In [1]: import numpy as np

In [2]: from numpy import linalg as LA

In [3]: np.set_printoptions(suppress=True, linewidth=120)

In [4]: m1 = np.loadtxt("out3.csv", delimiter=",")

In [5]: print(m1)
[[-0.59  0.58 -0.35  0.24  0.36  0.04 -0.75  0.56  0.77]
 [ 0.24  0.15  0.98  0.29 -0.34  0.54  0.95 -0.69 -0.78]
 [-0.57  0.79  0.97  0.58  0.13  0.62  0.58 -0.07  0.24]
 [ 0.72 -0.41  0.99  0.12 -0.63  0.56  0.99 -0.91 -0.97]
 [ 0.65 -0.72 -0.4  -0.4  -0.34 -0.27  0.51 -0.45 -0.72]
 [ 0.86 -0.98 -1.   -0.89 -0.18 -0.93 -0.95  0.35 -0.23]
 [ 0.89 -0.95 -0.94 -0.74 -0.51 -0.66  0.38 -0.56 -0.89]
 [-0.94  0.98  0.98  0.83  0.56  0.78 -0.27  0.59  0.92]
 [-0.35  0.17 -0.85 -0.06  0.3  -0.27 -0.85  0.57  0.71]
 [ 0.48 -0.91 -1.   -0.83  0.25 -0.93 -1.    0.81  0.75]
 [ 0.83 -0.85  0.31 -0.45 -0.56 -0.16  0.91 -0.78 -0.94]
 [ 0.96 -0.99 -1.   -0.93 -0.51 -0.93 -0.69 -0.27 -0.85]
 [-0.53  0.41 -0.81  0.06  0.39 -0.2  -0.89  0.66  0.82]
 [ 0.57 -0.79 -0.97 -0.58 -0.13 -0.62 -0.58  0.07 -0.24]
 [ 0.59 -0.82 -0.98 -0.62 -0.12 -0.66 -0.66  0.12 -0.2 ]
 [ 0.4  -0.14  0.94  0.12 -0.36  0.38  0.92 -0.68 -0.8 ]
 [-0.6   0.78  0.92  0.54  0.2   0.54  0.29  0.1   0.42]
 [ 0.47 -0.36  0.74 -0.06 -0.34  0.16  0.83 -0.58 -0.75]
 [ 0.02  0.11  0.62  0.12 -0.08  0.2   0.46 -0.22 -0.24]
 [-0.82  0.94  0.99  0.77  0.3   0.78  0.55  0.11  0.59]
 [-0.95  0.93 -0.9   0.49  0.78 -0.04 -0.99  0.95  0.99]
 [-0.97  0.99  0.93  0.85  0.73  0.73 -0.85  0.84  0.98]
 [ 0.97 -1.   -1.   -0.95 -0.54 -0.95 -0.72 -0.29 -0.87]
 [ 1.   -1.   -1.   -0.98 -0.78 -0.97 -0.18 -0.73 -0.99]
 [ 0.84 -0.89 -0.58 -0.58 -0.5  -0.41  0.71 -0.65 -0.89]
 [-0.98  1.    0.99  0.92  0.74  0.86 -0.64  0.8   0.98]
 [-0.58  0.65  0.35  0.35  0.29  0.24 -0.45  0.4   0.65]
 [-0.74  0.83  0.76  0.54  0.36  0.45 -0.35  0.43  0.74]
 [-0.2   0.35  0.69  0.24  0.02  0.27  0.33 -0.08  0.01]
 [-0.49  0.74  0.96  0.54  0.08  0.59  0.63 -0.14  0.11]
 [-0.99  1.    1.    0.99  0.62  0.99  0.92  0.23  0.92]
 [-0.92  0.95  0.36  0.65  0.65  0.41 -0.9   0.82  0.97]
 [ 0.35 -0.17  0.85  0.06 -0.3   0.27  0.85 -0.57 -0.71]
 [-0.68  0.79  0.74  0.49  0.32  0.41 -0.27  0.37  0.68]
 [-0.52  0.49 -0.4   0.18  0.32  0.   -0.72  0.52  0.72]
 [-0.38  0.94  1.    0.89 -0.45  0.97  1.   -0.93 -0.93]
 [ 0.37 -0.06  0.96  0.18 -0.37  0.45  0.94 -0.7  -0.81]
 [-0.84  0.95  0.99  0.77  0.35  0.76  0.38  0.23  0.69]
 [ 0.84 -0.98 -1.   -0.91 -0.11 -0.94 -0.97  0.49 -0.02]
 [-0.07 -0.56 -1.   -0.58  0.39 -0.79 -0.99  0.82  0.86]
 [-0.08  0.05 -0.2   0.    0.06 -0.04 -0.22  0.12  0.17]
 [-0.12  0.67  1.    0.62 -0.29  0.79  0.98 -0.74 -0.76]
 [-0.27  0.4   0.56  0.24  0.08  0.24  0.12  0.04  0.18]
 [ 0.43 -0.39  0.45 -0.12 -0.27  0.04  0.68 -0.46 -0.65]]

In [6]: q, R = LA.qr(m1)

In [7]: print(np.round(q.T @ q, 2) + 0)
[[1. 0. 0. 0. 0. 0. 0. 0. 0.]
 [0. 1. 0. 0. 0. 0. 0. 0. 0.]
 [0. 0. 1. 0. 0. 0. 0. 0. 0.]
 [0. 0. 0. 1. 0. 0. 0. 0. 0.]
 [0. 0. 0. 0. 1. 0. 0. 0. 0.]
 [0. 0. 0. 0. 0. 1. 0. 0. 0.]
 [0. 0. 0. 0. 0. 0. 1. 0. 0.]
 [0. 0. 0. 0. 0. 0. 0. 1. 0.]
 [0. 0. 0. 0. 0. 0. 0. 0. 1.]]

In [8]: print(q.shape, R.shape)
(44, 9) (9, 9)

In [9]: print(np.round(abs(R[0, 0]), 2), round(float(LA.norm(m1[:, 0])), 2))
4.44 4.44

In [10]: print(np.trace(q @ q.T))
9.0

In [11]: C2 = np.cov(m1, rowvar=False)

In [12]: print(C2.round(2))
[[ 0.46 -0.48 -0.28 -0.36 -0.25 -0.29  0.07 -0.23 -0.41]
 [-0.48  0.56  0.42  0.43  0.22  0.39  0.04  0.16  0.35]
 [-0.28  0.42  0.7   0.41  0.05  0.47  0.41 -0.12  0.03]
 [-0.36  0.43  0.41  0.36  0.15  0.35  0.13  0.07  0.21]
 [-0.25  0.22  0.05  0.15  0.18  0.09 -0.15  0.21  0.3 ]
 [-0.29  0.39  0.47  0.35  0.09  0.37  0.23 -0.02  0.11]
 [ 0.07  0.04  0.41  0.13 -0.15  0.23  0.54 -0.34 -0.31]
 [-0.23  0.16 -0.12  0.07  0.21 -0.02 -0.34  0.32  0.39]
 [-0.41  0.35  0.03  0.21  0.3   0.11 -0.31  0.39  0.54]]

In [13]: print(np.argwhere(np.triu(np.abs(np.corrcoef(m1.T)) > 0.8, 1)))
[[0 1]
 [0 3]
 [0 4]
 [0 8]
 [1 3]
 [1 5]
 [2 3]
 [2 5]
 [3 5]
 [4 7]
 [4 8]
 [6 7]
 [7 8]]

In [14]: print(round(np.corrcoef(m1[:, 8], m1[:, 4])[0, 1], 2))
0.97

In [15]: print(np.round(LA.eigvalsh(C2)[::-1], 2) + 0)
[2.34 1.51 0.08 0.06 0.01 0.   0.   0.   0.  ]

In [16]: print(np.round(np.median(m1, axis=0), 2))
[-0.1   0.16  0.5   0.15  0.04  0.22 -0.03  0.08  0.06]
